>>> import numpy as np
>>> np.set_printoptions(precision=3, suppress=True, linewidth=200)
>>> F = np.loadtxt("test8.csv", delimiter=",")
>>> print(F)
[[-0.207  0.09  -0.929 -0.789 -0.804 -0.808 -0.711]
 [-0.766  0.611  0.706  0.993  0.178  0.245  0.993]
 [-0.995  0.565  0.814  0.994 -0.537 -0.84   0.896]
 [ 0.217 -0.578 -0.07  -0.883  0.3   -0.336 -0.963]
 [ 0.422 -0.336 -0.363 -0.38   0.446 -0.149 -0.388]
 [ 0.923 -0.629 -0.869 -0.992  0.139 -0.09  -0.98 ]
 [-0.939  0.551 -0.388  0.856 -0.808 -0.824  0.701]
 [ 0.753 -0.197  0.572 -0.06   0.691  0.774  0.282]
 [-0.821 -0.446  0.753  0.03   0.327 -0.578 -0.892]
 [-0.537 -0.291  0.793  0.951  0.89  -0.06   0.77 ]
 [ 0.789 -0.827 -0.987 -0.984  0.53  -0.925 -0.989]
 [-0.965  0.701 -0.894  0.345 -0.982 -0.95   0.149]
 [-0.629 -0.09  -0.965 -0.273 -0.585 -0.959 -0.501]
 [ 0.641 -0.68  -0.493 -0.932  0.544 -0.336 -0.964]
 [ 0.04  -0.149  0.08   0.592  0.585 -0.05   0.515]
 [ 0.914 -0.422 -0.962 -0.955  0.07  -0.327 -0.782]
 [-0.462 -0.371 -0.604 -0.856 -0.454 -0.804 -0.962]
 [-0.989  0.896 -0.874  0.07  -0.999 -0.945  0.03 ]
 [ 0.264  0.05  -0.273  0.11   0.08   0.07   0.38 ]
 [-0.981  0.05   0.867 -0.515 -0.879 -0.731 -0.982]
 [ 0.894  0.43   0.523  0.604  0.446  0.951  0.97 ]
 [-0.585  0.726  0.09  -0.804 -0.984  0.264 -0.592]
 [ 0.716 -0.551 -0.923 -0.827  0.454 -0.647 -0.757]
 [-0.987  0.831 -0.245  0.949 -0.968 -0.851  0.898]
 [-0.454  0.731 -0.31   0.726 -0.834  0.11   0.929]
 [-0.989  0.872 -0.744  0.84  -0.993 -0.93   0.778]
 [-0.74  -0.01   0.749 -0.604 -0.623 -0.119 -0.915]
 [ 0.446  0.793  0.371  0.462 -0.804  0.896  0.957]
 [-0.909 -0.706 -0.856  0.848  0.834 -0.991 -0.405]
 [ 0.907 -0.47  -0.971 -0.462  0.74  -0.493  0.327]]
>>> Xs = F - F.mean(axis=1)
Traceback (most recent call last):
  File "<python-input-4>", line 1, in <module>
    Xs = F - F.mean(axis=1)
         ~~^~~~~~~~~~~~~~~~
ValueError: operands could not be broadcast together with shapes (30,7) (30,) 
>>> Xs = F - F.mean(axis=0)
>>> U, sv, VT = np.linalg.svd(Xs, full_matrices=False)
>>> print(np.round((sv ** 2).sum() ** 2 / (sv ** 4).sum(), 3))
3.099
>>> print(np.abs(VT[-1]))
[0.324 0.642 0.075 0.361 0.215 0.207 0.507]
>>> print(np.linalg.matrix_rank(Xs))
7
>>> print(VT[0] * np.sign(VT[0, np.abs(VT[0]).argmax()]))
[-0.402  0.391  0.237  0.532 -0.271  0.04   0.521]
>>> q, V = np.linalg.qr(F[:, :2])[0], np.linalg.qr(F[:, 2:])[0]
>>> sv = np.linalg.svd(q.T @ V, compute_uv=False)
>>> print(round(np.linalg.norm(q @ q.T - V @ V.T, 2), 3))
1.0
>>> print(np.degrees(np.arccos(sv.clip(0, 1))))
[14.734 20.51 ]
>>> W0 = np.load("a.npy")
>>> print(W0)
[[-1.  3.  3.  1.  1.  2.]
 [ 3.  7.  9.  3.  3.  6.]
 [ 3.  9.  7.  3.  3.  6.]
 [ 1.  3.  3. -1.  1.  2.]
 [ 1.  3.  3.  1. -1.  2.]
 [ 2.  6.  6.  2.  2.  2.]]
>>> # symmetric, so the eigenvalues are real
>>> w, V = np.linalg.eigh(W0)
>>> print(np.abs(V[:, -1]))
[0.2 0.6 0.6 0.2 0.2 0.4]
>>> print(np.linalg.svd(W0, compute_uv=False))
[23.  2.  2.  2.  2.  2.]
>>> print(np.linalg.eigvalsh(W0 + 3 * np.eye(6)))
[ 1.  1.  1.  1.  1. 26.]
>>> print(V @ np.diag(w) @ V.T)
[[-1.  3.  3.  1.  1.  2.]
 [ 3.  7.  9.  3.  3.  6.]
 [ 3.  9.  7.  3.  3.  6.]
 [ 1.  3.  3. -1.  1.  2.]
 [ 1.  3.  3.  1. -1.  2.]
 [ 2.  6.  6.  2.  2.  2.]]
>>> print(np.unique(w.round(6) + 0, return_counts=True)[1])
[5 1]
